$ ipython --no-banner

In [1]: import numpy as np

In [2]: np.set_printoptions(precision=2, suppress=True, linewidth=140)

In [3]: A = np.array([[1, 2, -3, -15], [3, -1, 2, 10], [-1, 2, 2, 10]])

In [4]: print(A - A[0])
[[ 0  0  0  0]
 [ 2 -3  5 25]
 [-2  0  5 25]]

In [5]: A.sum(axis=0)
Out[5]: array([3, 3, 1, 5])

In [6]: np.abs(A).max()
Out[6]: np.int64(15)

In [7]: np.round(np.linalg.norm(A), 2)
Out[7]: np.float64(21.49)

In [8]: np.linalg.matrix_rank(A)
Out[8]: np.int64(3)

In [9]: A.sum(axis=1)
Out[9]: array([-15,  14,  13])

In [10]: A.reshape(2, -1)
Out[10]: 
array([[  1,   2,  -3, -15,   3,  -1],
       [  2,  10,  -1,   2,   2,  10]])

In [11]: print(A.ravel(order="F"))
[  1   3  -1   2  -1   2  -3   2   2 -15  10  10]

In [12]: blk = A.reshape(3, 2, -1)

In [13]: np.swapaxes(blk, 1, 2)[2]
Out[13]: 
array([[-1,  2],
       [ 2, 10]])

In [14]: blk.sum(axis=1)
Out[14]: 
array([[ -2, -13],
       [  5,   9],
       [  1,  12]])

In [15]: blk[:, 0]
Out[15]: 
array([[ 1,  2],
       [ 3, -1],
       [-1,  2]])

In [16]: print(np.einsum("ihd,jhd->hij", blk, blk).shape)
(2, 3, 3)

In [17]: out = np.array([[1, 0]])

In [18]: F = np.block([[np.zeros((1, 1)), out], [out.T, np.zeros((2, 2))]])

In [19]: print(F)
[[0. 1. 0.]
 [1. 0. 0.]
 [0. 0. 0.]]

In [20]: print(np.allclose(F[:-1].T @ np.linalg.lstsq(F[:-1].T, F[-1])[0], F[-1]))
True

In [21]: np.abs(np.diag(np.linalg.qr(F)[1])) > 1e-9
Out[21]: array([ True,  True, False])

In [22]: np.round(np.trace(np.linalg.pinv(F) @ F), 2)
Out[22]: np.float64(2.0)

In [23]: np.unique(F.round(6), axis=0).shape
Out[23]: (3, 3)

In [24]: vec = np.array([-1, 2, -2])

In [25]: print(F @ np.ones(3))
[1. 1. 0.]

In [26]: print(F @ vec)
[ 2. -1.  0.]

In [27]: print(F @ (2 * vec))
[ 4. -2.  0.]

In [28]: np.linalg.norm(F @ vec) <= np.linalg.norm(F, 2) * np.linalg.norm(vec) + 1e-9
Out[28]: np.True_

In [29]: print(np.einsum("ij,j->i", F, vec))
[ 2. -1.  0.]

In [30]: (F @ vec).argmax()
Out[30]: np.int64(0)

In [31]: round(float(np.linalg.norm(F[1], 1)), 2), round(np.linalg.norm(F[1], np.inf), 2)
Out[31]: (1.0, np.float64(1.0))

In [32]: F[1] @ F[2]
Out[32]: np.float64(0.0)

In [33]: out = np.array([[3, 9], [6, 9]])

In [34]: basis = np.kron(out, F)

In [35]: basis
Out[35]: 
array([[0., 3., 0., 0., 9., 0.],
       [3., 0., 0., 9., 0., 0.],
       [0., 0., 0., 0., 0., 0.],
       [0., 6., 0., 0., 9., 0.],
       [6., 0., 0., 9., 0., 0.],
       [0., 0., 0., 0., 0., 0.]])

In [36]: np.round(np.linalg.norm(basis, 2), 2), round(float(np.linalg.norm(out, 2) * np.linalg.norm(F, 2)), 2)
Out[36]: (np.float64(14.26), 14.26)

In [37]: np.linalg.matrix_rank(basis)
Out[37]: np.int64(4)

In [38]: J = np.tril(np.array([[3, 2, 9, 0], [2, 7, 9, 7], [1, 7, 1, 6], [8, 6, 3, 1]]), -1) + np.eye(4, dtype=int)

In [39]: J
Out[39]: 
array([[1, 0, 0, 0],
       [2, 1, 0, 0],
       [1, 7, 1, 0],
       [8, 6, 3, 1]])

In [40]: np.linalg.matrix_power(J - np.diag(np.diag(J)), 4)
Out[40]: 
array([[0, 0, 0, 0],
       [0, 0, 0, 0],
       [0, 0, 0, 0],
       [0, 0, 0, 0]])

In [41]: np.sort(np.linalg.eigvals(J))
Out[41]: array([1., 1., 1., 1.])

In [42]: J @ J
Out[42]: 
array([[ 1,  0,  0,  0],
       [ 4,  1,  0,  0],
       [16, 14,  1,  0],
       [31, 33,  6,  1]])

In [43]: vec = np.array([2, 0, 0, 6])

In [44]: target = J @ vec

In [45]: b, lr = np.zeros(4), 1 / np.linalg.norm(J, 2) ** 2

In [46]: for i in range(6):
    ...:     b -= lr * J.T @ (J @ b - target)
    ...:     if i % 2 == 0: print(i, round(np.linalg.norm(J @ b - target), 2))
    ...: 
0 8.04
2 5.94
4 4.42

In [47]: b
Out[47]: array([1.96, 0.39, 0.6 , 0.25])

In [48]: M = np.load("m.npy")

In [49]: M
Out[49]: 
array([[ 1.98,  2.99,  2.  ],
       [ 1.97,  2.97,  2.  ],
       [ 1.99,  2.97,  1.97],
       [ 1.99,  3.01,  1.98],
       [-3.02,  2.97, -0.02],
       [-2.98,  3.01, -0.01],
       [-2.97,  3.03,  0.02],
       [-2.98,  3.03,  0.01],
       [ 1.97,  2.97, -2.01],
       [ 2.  ,  3.01, -2.01],
       [ 2.01,  2.97, -1.99],
       [ 1.97,  3.01, -2.01]])

In [50]: [round(float(x), 2) for x in np.linalg.svd(F, compute_uv=False)[:3]]
Out[50]: [1.0, 1.0, 0.0]

In [51]: round(float(np.linalg.norm(F, 2) / np.linalg.norm(F)), 2)
Out[51]: 0.71

In [52]: W0 = np.loadtxt("test4.csv", delimiter=",")

In [53]: W0
Out[53]: 
array([[ 1.98,  1.  ,  1.99, -0.01],
       [-0.01, -1.06,  0.  ,  0.03],
       [ 0.01, -0.99,  0.01,  0.01]])

In [54]: left, sv, Vt = np.linalg.svd(W0)

In [55]: sv
Out[55]: array([3.03, 1.35, 0.01])

In [56]: out = left[:, :2] @ np.diag(sv[:2]) @ Vt[:2]

In [57]: np.linalg.matrix_rank(W0, rtol=0.05)
Out[57]: np.int64(2)

In [58]: np.round(np.linalg.norm(W0, 2) / np.linalg.norm(W0), 2)
Out[58]: np.float64(0.91)

In [59]: np.linalg.cond(W0) > 100
Out[59]: np.True_

In [60]: [round(float(x), 2) for x in np.linalg.svd(W0, compute_uv=False)[:3]]
Out[60]: [3.03, 1.35, 0.01]

In [61]: np.linalg.matrix_rank(W0, rtol=0.1)
Out[61]: np.int64(2)

In [62]: np.argsort(-np.linalg.norm(W0, axis=0).round(6), kind="stable")[:3]
Out[62]: array([2, 0, 1])

In [63]: left, sv, Vt = np.linalg.svd(W0, full_matrices=False)

In [64]: np.round(np.sqrt((sv ** 2).sum()), 2), round(np.linalg.norm(W0), 2)
Out[64]: (np.float64(3.31), np.float64(3.31))

In [65]: np.allclose(left * sv @ Vt, W0)
Out[65]: True

In [66]: np.round(sv / sv[0], 2) + 0
Out[66]: array([1.  , 0.44, 0.  ])

In [67]: np.round(left.T @ W0 @ Vt.T, 2) + 0
Out[67]: 
array([[3.03, 0.  , 0.  ],
       [0.  , 1.35, 0.  ],
       [0.  , 0.  , 0.01]])

In [68]: np.round(Vt @ Vt.T, 2) + 0
Out[68]: 
array([[1., 0., 0.],
       [0., 1., 0.],
       [0., 0., 1.]])

In [69]: np.cumsum(sv ** 2) / np.sum(sv ** 2)
Out[69]: array([0.84, 1.  , 1.  ])

In [70]: print(left.shape, sv.shape, Vt.shape)
(3, 3) (3,) (3, 4)

In [71]: W = np.array([[3, 1], [2, 1], [2, 3], [2, 1]])

In [72]: b = np.array([2, 0])

In [73]: hid = np.maximum(W0 @ W + b, 0)

In [74]: (hid > 0).astype(int)
Out[74]: 
array([[1, 1],
       [0, 0],
       [1, 0]])

In [75]: (hid > 0).mean(axis=0)
Out[75]: array([0.67, 0.33])

In [76]: basis = np.array([[0, 2, 0], [1, 2, 0]])

In [77]: W @ basis
Out[77]: 
array([[ 1,  8,  0],
       [ 1,  6,  0],
       [ 3, 10,  0],
       [ 1,  6,  0]])

In [78]: data = np.loadtxt("data.csv", delimiter=",")

In [79]: data
Out[79]: 
array([[2., 0., 0.],
       [0., 1., 0.],
       [0., 2., 1.]])

In [80]: evals, V = np.linalg.eig(data)

In [81]: evals
Out[81]: array([1., 2., 1.])

In [82]: np.sort(np.linalg.eigvals(np.linalg.inv(data)))
Out[82]: array([0.5, 1. , 1. ])

In [83]: ang = np.radians(36)

In [84]: r_ = np.eye(3)

In [85]: r_[0, 0] = r_[2, 2] = np.cos(ang)

In [86]: r_[0, 2], r_[2, 0] = -np.sin(ang), np.sin(ang)

In [87]: r_
Out[87]: 
array([[ 0.81,  0.  , -0.59],
       [ 0.  ,  1.  ,  0.  ],
       [ 0.59,  0.  ,  0.81]])

In [88]: out = data @ r_.T

In [89]: np.linalg.svd(data, compute_uv=False), np.linalg.svd(out, compute_uv=False)
Out[89]: (array([2.41, 2.  , 0.41]), array([2.41, 2.  , 0.41]))

In [90]: round(float(np.linalg.det(r_)), 2), round(float(np.trace(r_)), 2)
Out[90]: (1.0, 2.62)

In [91]: out
Out[91]: 
array([[ 1.62,  0.  ,  1.18],
       [ 0.  ,  1.  ,  0.  ],
       [-0.59,  2.  ,  0.81]])

In [92]: np.abs(out - data).max(axis=0)
Out[92]: array([0.59, 0.  , 1.18])

In [93]: data - data[0]
Out[93]: 
array([[ 0.,  0.,  0.],
       [-2.,  1.,  0.],
       [-2.,  2.,  1.]])

In [94]: data.sum(axis=1)
Out[94]: array([2., 1., 3.])

In [95]: print(np.unravel_index(np.abs(data).argmax(), data.shape))
(np.int64(0), np.int64(0))

In [96]: data.mean(axis=0)
Out[96]: array([0.67, 1.  , 0.33])

In [97]: data.sum(axis=0)
Out[97]: array([2., 3., 1.])

In [98]: data.shape
Out[98]: (3, 3)
